>>> import numpy as np
>>> from numpy import linalg as LA
>>> np.set_printoptions(precision=3, suppress=True, linewidth=160)
>>> rnd = lambda a: np.round(a, 3) + 0
>>> arr = np.load("sample0.npy")
>>> arr
array([[ 1,  1, -1, -1, -1, -1,  1,  1],
       [ 1, -1, -1,  1,  1, -1, -1,  1],
       [ 1, -1, -1,  1, -1,  1,  1, -1]])
>>> cov = arr.T @ arr
>>> rnd(LA.svd(arr, compute_uv=False) ** 2)
array([8., 8., 8.])
>>> np.trace(cov), (arr ** 2).sum()
(np.int64(24), np.int64(24))
>>> np.allclose(cov, cov.T)
True
>>> np.diag(cov)
array([3, 3, 3, 3, 3, 3, 3, 3])
>>> W = np.array([[-2, 0, -2, -1, 1],
...     [1, 2, -2, -1, -2],
...     [-1, 1, -2, 0, 0],
...     [-1, 2, 2, 0, 0],
...     [2, 1, 1, 2, 2],
...     [-2, 0, -2, -1, 2],
...     [1, 2, -1, -1, -2],
...     [-2, 2, 1, -2, 2]])
>>> c = np.array([5, 4, -4, -1, -1])
>>> act = np.maximum(arr @ W + c, 0)
>>> act
array([[5, 6, 0, 0, 0],
       [3, 4, 5, 1, 6],
       [1, 2, 0, 0, 0]])
>>> cent = np.array([[0, -3], [3, 3], [1, 0], [2, -3], [-1, 0]])
>>> (act @ cent).round(6).argmax(axis=1)
array([0, 0, 0])
>>> act @ cent
array([[18,  3],
       [13,  0],
       [ 6,  3]])
>>> x0 = np.array([-1, 3, -4, 4, -1, -5, -3, 4])
>>> h1 = np.maximum(arr @ x0, 0)
>>> rnd(np.tanh(arr @ x0))
array([ 1.,  1., -1.])
>>> np.flatnonzero(h1 > 1e-9)
array([0, 1])
>>> U, s, vt = LA.svd(arr, full_matrices=False)
>>> rnd(U.T @ U)
array([[1., 0., 0.],
       [0., 1., 0.],
       [0., 0., 1.]])
>>> rnd(s / s[0])
array([1., 1., 1.])
>>> rnd(np.cumsum(s ** 2) / np.sum(s ** 2))
array([0.333, 0.667, 1.   ])
>>> rnd(vt @ vt.T)
array([[1., 0., 0.],
       [0., 1., 0.],
       [0., 0., 1.]])
>>> E = np.load("run17.npy")
>>> E
array([[ 1, -1,  1, -1],
       [ 1,  0,  0,  0],
       [ 1,  1,  1,  1],
       [ 1,  2,  4,  8]])
>>> U, s, vt = LA.svd(E, full_matrices=False)
>>> rnd(np.abs(vt[0]))
array([0.119, 0.234, 0.432, 0.863])
>>> (s > 1e-8).sum()
np.int64(4)
>>> rnd(U.T @ E @ vt.T)
array([[9.38 , 0.   , 0.   , 0.   ],
       [0.   , 2.114, 0.   , 0.   ],
       [0.   , 0.   , 1.117, 0.   ],
       [0.   , 0.   , 0.   , 0.542]])
>>> np.allclose(U * s @ vt, E)
True
>>> rnd(s / s[0])
array([1.   , 0.225, 0.119, 0.058])
>>> Y = E / LA.norm(E, axis=1, keepdims=True)
>>> cov = Y @ Y.T
>>> rnd(LA.norm(Y, axis=1))
array([1., 1., 1., 1.])
>>> rnd(cov)
array([[ 1.   ,  0.5  ,  0.   , -0.271],
       [ 0.5  ,  1.   ,  0.5  ,  0.108],
       [ 0.   ,  0.5  ,  1.   ,  0.813],
       [-0.271,  0.108,  0.813,  1.   ]])
>>> (np.abs(cov) > 0.9).astype(int)
array([[1, 0, 0, 0],
       [0, 1, 0, 0],
       [0, 0, 1, 0],
       [0, 0, 0, 1]])
>>> np.argwhere(np.triu(np.abs(cov) > 0.95, 1))
array([], shape=(0, 2), dtype=int64)
>>> (cov - 2 * np.eye(4)).round(6).argmax(axis=1)
array([1, 0, 3, 2])
>>> rnd(LA.det(E[::-1]))
np.float64(12.0)
>>> rnd(LA.det(E.T))
np.float64(12.0)
>>> np.kron(np.eye(2, dtype=int), E)
array([[ 1, -1,  1, -1,  0,  0,  0,  0],
       [ 1,  0,  0,  0,  0,  0,  0,  0],
       [ 1,  1,  1,  1,  0,  0,  0,  0],
       [ 1,  2,  4,  8,  0,  0,  0,  0],
       [ 0,  0,  0,  0,  1, -1,  1, -1],
       [ 0,  0,  0,  0,  1,  0,  0,  0],
       [ 0,  0,  0,  0,  1,  1,  1,  1],
       [ 0,  0,  0,  0,  1,  2,  4,  8]])
>>> x0 = np.array([1, -1, 3, 0])
>>> rhs = E @ x0
>>> rhs
array([ 5,  1,  3, 11])
>>> rnd(LA.solve(E, rhs))
array([ 1., -1.,  3.,  0.])
>>> rnd(LA.solve(E, -1 * rhs))
array([-1.,  1., -3.,  0.])
>>> rnd(np.sort(np.abs(LA.eigvals(E))))
array([0.849, 0.849, 2.   , 8.327])
>>> F = np.load("arr.npy")
>>> F
array([[0, 3, 2, 1],
       [1, 2, 1, 3],
       [2, 2, 3, 0]])
>>> rnd(LA.svd(F, compute_uv=False))
array([6.06 , 2.636, 1.527])
>>> np.abs(F).max()
np.int64(3)
>>> np.count_nonzero(F)
np.int64(10)
>>> x0 = np.array([-1, -1, 3, -2])
>>> h1 = np.maximum(F @ x0, 0)
>>> rnd(np.tanh(F @ x0))
array([ 0.762, -1.   ,  1.   ])
>>> np.flatnonzero(h1 > 1e-9)
array([0, 2])
>>> F.T @ h1
array([10, 13, 17,  1])
>>> np.maximum(F @ x0, 0) - np.maximum(-F @ x0, 0)
array([ 1, -6,  5])
>>> r0 = np.array([1, -3, -3])
>>> v = np.array([3, -2, 0, 3])
>>> A = r0[:, None] + v[None, :]
>>> A
array([[ 4, -1,  1,  4],
       [ 0, -5, -3,  0],
       [ 0, -5, -3,  0]])
>>> # row 2 repeats row 1
>>> Y = np.array([[2, -8], [-6, 7], [6, 0], [2, 5]])
>>> np.einsum("ij->j", A)
array([  4, -11,  -5,   4])
>>> np.einsum("ik,kj->ji", A, Y)
array([[ 28,  12,  12],
       [-19, -35, -35]])
>>> LA.matrix_rank(A @ Y)
np.int64(2)
>>> LA.matrix_rank(np.vstack([A, Y.T]))
np.int64(4)
>>> Y = A / np.sqrt((A ** 2).mean(axis=1, keepdims=True))
>>> A - A.mean(axis=1, keepdims=True)
array([[ 2., -3., -1.,  2.],
       [ 2., -3., -1.,  2.],
       [ 2., -3., -1.,  2.]])
>>> rnd(Y[1])
array([ 0.   , -1.715, -1.029,  0.   ])
>>> LA.matrix_rank(Y) == LA.matrix_rank(A)
np.True_
>>> LA.matrix_rank(A - A.mean(axis=1, keepdims=True))
np.int64(1)
>>> rnd(LA.norm(arr) ** 2 / LA.norm(arr, 2) ** 2)
np.float64(3.0)
>>> rnd(LA.norm(arr, axis=0))
array([1.732, 1.732, 1.732, 1.732, 1.732, 1.732, 1.732, 1.732])
>>> rnd(LA.norm(arr[2] - arr[1]))
np.float64(4.0)
>>> rnd(LA.norm(arr, 2))
np.float64(2.828)
>>> rnd(LA.norm(arr[2], 1)), rnd(LA.norm(arr[2], np.inf))
(np.float64(8.0), np.float64(1.0))
>>> rank = LA.matrix_rank(A)
>>> rank
np.int64(2)
>>> ns = LA.svd(A)[2][rank:].T
>>> np.allclose(A @ ns, 0)
True
>>> ns.shape
(4, 2)
>>> [int(LA.matrix_rank(np.delete(A, i, axis=0))) for i in range(3)]
[1, 2, 2]
>>> Y = np.array([[3, -1], [-1, 0]])
>>> cent = np.array([[0, 3, 1], [2, 2, 1], [2, 1, 3]])
>>> feats = np.kron(Y, cent)
>>> feats
array([[ 0,  9,  3,  0, -3, -1],
       [ 6,  6,  3, -2, -2, -1],
       [ 6,  3,  9, -2, -1, -3],
       [ 0, -3, -1,  0,  0,  0],
       [-2, -2, -1,  0,  0,  0],
       [-2, -1, -3,  0,  0,  0]])
>>> Y = feats / LA.norm(feats, axis=1, keepdims=True)
>>> cov = Y @ Y.T
>>> rnd(LA.norm(Y, axis=1))
array([1., 1., 1., 1., 1., 1.])
>>> rnd(np.degrees(np.arccos(np.clip(cov[4, 2], -1, 1))))
np.float64(139.521)
>>> (np.abs(cov) > 0.9).astype(int)
array([[1, 0, 0, 1, 0, 0],
       [0, 1, 0, 0, 1, 0],
       [0, 0, 1, 0, 0, 1],
       [1, 0, 0, 1, 0, 0],
       [0, 1, 0, 0, 1, 0],
       [0, 0, 1, 0, 0, 1]])
>>> rnd(LA.norm(feats, axis=1))
array([10.   ,  9.487, 11.832,  3.162,  3.   ,  3.742])
>>> rnd(LA.norm(feats[0], 1)), rnd(LA.norm(feats[0], np.inf))
(np.float64(16.0), np.float64(9.0))
>>> rnd(LA.norm(feats[0] - feats[1]))
np.float64(7.071)
>>> rnd(LA.norm(feats, "nuc"))
np.float64(31.133)
>>> Y = np.array([[-2, 0, -2],
...     [0, 3, 1],
...     [3, -1, 3],
...     [3, 3, -3],
...     [-3, 3, -1],
...     [1, 0, -2]])
>>> np.einsum("ij->j", feats)
array([ 8, 12, 10, -4, -6, -5])
>>> Y.T @ feats.T
array([[17, -4,  9, -3,  1, -5],
       [15,  3, -9, -8, -5,  0],
       [23, 13, 31, -6, -1, -6]])
>>> np.vstack([feats, Y.T]).shape
(9, 6)
>>> np.einsum("ij,ij->i", feats, feats)
array([100,  90, 140,  10,   9,  14])
>>> feats @ Y
array([[17, 15, 23],
       [-4,  3, 13],
       [ 9, -9, 31],
       [-3, -8, -6],
       [ 1, -5, -1],
       [-5,  0, -6]])
>>> W0 = np.load("dump.npy")
>>> W0
array([[ 2.3, -2. ,  0. ],
       [ 2. ,  1.3,  0. ],
       [ 2. , -2. ,  0.3]])
>>> U, s, vt = LA.svd(W0)
>>> rnd(s)
array([4.218, 2.287, 0.217])
>>> np.argmax(s[:-1] / (s[1:] + 1e-6)) + 1
np.int64(2)
>>> Y = U[:, :2] @ np.diag(s[:2]) @ vt[:2]
>>> rnd(LA.norm(W0 - Y, 2)), rnd(s[2])
(np.float64(0.217), np.float64(0.217))
>>> rnd(LA.norm(W0 - Y) / LA.norm(W0))
np.float64(0.045)
>>> cov = E.T @ E
>>> np.trace(cov), (E ** 2).sum()
(np.int64(94), np.int64(94))
>>> np.diag(cov)
array([ 4,  6, 18, 66])
>>> rnd(LA.eigvalsh(cov)[::-1])
array([87.991,  4.467,  1.249,  0.293])
>>> cov
array([[ 4,  2,  6,  8],
       [ 2,  6,  8, 18],
       [ 6,  8, 18, 32],
       [ 8, 18, 32, 66]])
>>> (E @ E.T).shape
(4, 4)
>>> vals, vecs = LA.eigh(cov)
>>> (vals > 1e-8).sum(), (vals < -1e-8).sum()
(np.int64(4), np.int64(0))
>>> rnd(vals)
array([ 0.293,  1.249,  4.467, 87.991])
>>> rnd(vals.sum()), np.trace(cov)
(np.float64(94.0), np.int64(94))
>>> rnd(LA.svd(cov, compute_uv=False))
array([87.991,  4.467,  1.249,  0.293])
>>> x0 = np.array([0, 0, 2])
>>> rhs = W0 @ x0
>>> c, lr = np.zeros(3), 1 / LA.norm(W0, 2) ** 2
>>> for i in range(5):
...     c -= lr * W0.T @ (W0 @ c - rhs)
...     if i % 1 == 0: print(i, round(LA.norm(W0 @ c - rhs), 3))
... 
0 0.44
1 0.435
2 0.432
3 0.43
4 0.429
>>> rnd(LA.cond(W0))
np.float64(19.403)
>>> rnd(c)
array([ 0.052, -0.087,  0.032])
>>> rng = np.random.default_rng(8045)
>>> z = rng.permutation(3)
>>> z
array([0, 2, 1])
>>> Y = W0[z][:, z]
>>> rnd(np.trace(Y))
np.float64(3.9)
>>> rnd(LA.det(Y)), rnd(LA.det(W0[z]))
(np.float64(2.097), np.float64(-2.097))
>>> Y
array([[ 2.3,  0. , -2. ],
       [ 2. ,  0.3, -2. ],
       [ 2. ,  0. ,  1.3]])
>>> rnd(np.sort(np.abs(LA.eigvals(Y))))
array([0.3  , 2.644, 2.644])
>>> X = np.load("x.npy")
>>> rnd(X)
array([[-0.575,  0.304, -0.447,  0.614],
       [ 0.575, -0.464, -0.575,  0.351],
       [ 0.575,  0.705,  0.221,  0.351],
       [-0.082, -0.442,  0.649,  0.614]])
>>> Y = np.array([[4, 9], [2, 7]])
>>> cent = np.kron(Y, X)
>>> LA.matrix_rank(cent)
np.int64(8)
>>> rnd(LA.norm(X, axis=0))
array([1., 1., 1., 1.])
